% python3 -q
>>> import numpy as np
>>> np.set_printoptions(precision=2, suppress=True, linewidth=200, legacy="1.25")
>>> J = np.loadtxt("case10.csv", delimiter=",")
>>> J
array([[  2.71,  -7.4 ,  -4.75,   1.89,   0.39,   2.42,  -2.42,   4.09],
       [  8.03,  -6.58,  -4.42,  19.76,  -0.52,  -6.66,   8.79,   4.65],
       [ -1.75,  -0.34,  -1.25,  -4.16,  -1.87,   4.6 ,   2.84,   0.67],
       [  4.32,  -5.26,  -8.64,   5.52,  -0.34,   3.71,   4.12,   7.4 ],
       [  8.74,  -7.04,   3.34,  12.18,   6.68,  -6.11,  -8.24,  -3.41],
       [  3.84,   4.56,  -0.89,  -3.85,   1.65,   6.94,   0.67,  -0.96],
       [ -3.59,   5.72,   2.1 ,  -9.17,  -1.14,   7.78,  -0.89,  -2.18],
       [  3.17,  -2.33,   0.01,   9.49,   8.9 ,  -0.66,  -7.9 ,   0.49],
       [ -6.31,   2.44,   8.34,  -4.65,  -3.27,  -9.6 ,   1.18,  -4.87],
       [ -0.33,  -3.65,  -0.81,   3.3 ,   4.47,   3.4 ,  -5.68,   0.82],
       [  2.57,  -1.24,   9.78,   9.16,   1.42, -11.61,  -1.05,  -4.79],
       [ -1.83,   6.59,  10.6 ,  -5.35,   3.55,  -4.12,  -5.67,  -8.38],
       [ -1.17,   4.2 ,  -4.72,  -4.47,   4.84,   3.71,   1.19,   3.5 ],
       [  0.42,   0.3 ,  -5.25, -10.  , -12.2 ,   4.84,  13.49,   3.26],
       [  4.77,  -6.79,  -6.32,  15.  ,   5.68,   0.28,  -1.87,   4.01],
       [  0.51,  -2.16,  -2.15,   8.32,   2.6 ,  -3.99,   0.52,   3.37],
       [ -0.17,  -2.61,  -0.13,   0.29,   0.04,   0.4 ,  -4.75,  -1.07],
       [  2.06,  -6.02,  -1.34,   7.16,  -1.45,  -1.48,   0.67,   1.98],
       [  1.14,  -0.46,   3.81,   5.97,  -1.67,  -4.02,  -2.44,  -1.46],
       [ -2.56,  -3.92,  -3.61,   2.59,  -1.17,  -2.79,  -2.14,   3.89],
       [  5.46,   1.92,  -2.66,  -8.96,  -2.76,   7.97,   3.65,  -1.91],
       [ -0.58,   5.37,   3.73, -11.6 ,  -7.03,  -4.55,   9.21,  -4.63],
       [  4.41,  -7.41,  -0.71,  18.54,   2.52,  -7.24,  -3.64,   3.38],
       [ -3.94,   2.57,   6.16,  -0.52,   1.49,  -4.2 ,  -6.2 ,  -4.59]])
>>> cent = J[[2, 19]].astype(float)
>>> for _ in range(3):
...     lab = np.linalg.norm(J[:, None] - cent, axis=-1).argmin(axis=1)
...     cent = np.array([J[lab == j].mean(axis=0) for j in range(2)])
... 
>>> lab
array([1, 1, 0, 1, 1, 0, 0, 1, 0, 1, 1, 0, 0, 0, 1, 1, 1, 1, 1, 1, 0, 0, 1, 0])
>>> np.abs(cent[1] - cent[0]).argmax()
3
>>> M = np.load("out4.npy")
>>> M
array([[ 0.02, -0.09, -0.09,  0.02, -0.02,  0.02],
       [-0.09,  0.46,  0.46, -0.09,  0.09, -0.09],
       [-0.09,  0.46,  0.46, -0.09,  0.09, -0.09],
       [ 0.02, -0.09, -0.09,  0.02, -0.02,  0.02],
       [-0.02,  0.09,  0.09, -0.02,  0.02, -0.02],
       [ 0.02, -0.09, -0.09,  0.02, -0.02,  0.02]])
>>> np.round(np.linalg.norm(M, 1), 2), np.round(np.linalg.norm(M, np.inf), 2)
(1.3, 1.3)
>>> round(np.linalg.norm(M) ** 2 / np.linalg.norm(M, 2) ** 2, 2)
1.0
>>> print(np.round(np.linalg.norm(M[3] - M[5]), 2))
0.0
>>> round(float(np.linalg.norm(M, "nuc")), 2)
1.0
>>> round(float(np.linalg.norm(M[3], 1)), 2), round(np.linalg.norm(M[3], np.inf), 2)
(0.26, 0.09)
>>> vals, vecs = np.linalg.eigh(M)
>>> vec = np.array([-4, 3, -5, 4, -2, 3])
>>> round(vec @ M @ vec / (vec @ vec), 2), np.round(vals[0], 2), round(vals[-1], 2)
(0.05, -0.0, 1.0)
>>> A = np.load("test6.npy")
>>> A
array([[1, 0, 0],
       [0, 0, 1],
       [0, 1, 0]])
>>> # columns are unit length and at right angles
>>> A.sum(axis=1)
array([1, 1, 1])
>>> p = np.eye(3)[0]
>>> for _ in range(5):
...     p = p @ A
...     print(p.round(2))
... 
[1. 0. 0.]
[1. 0. 0.]
[1. 0. 0.]
[1. 0. 0.]
[1. 0. 0.]
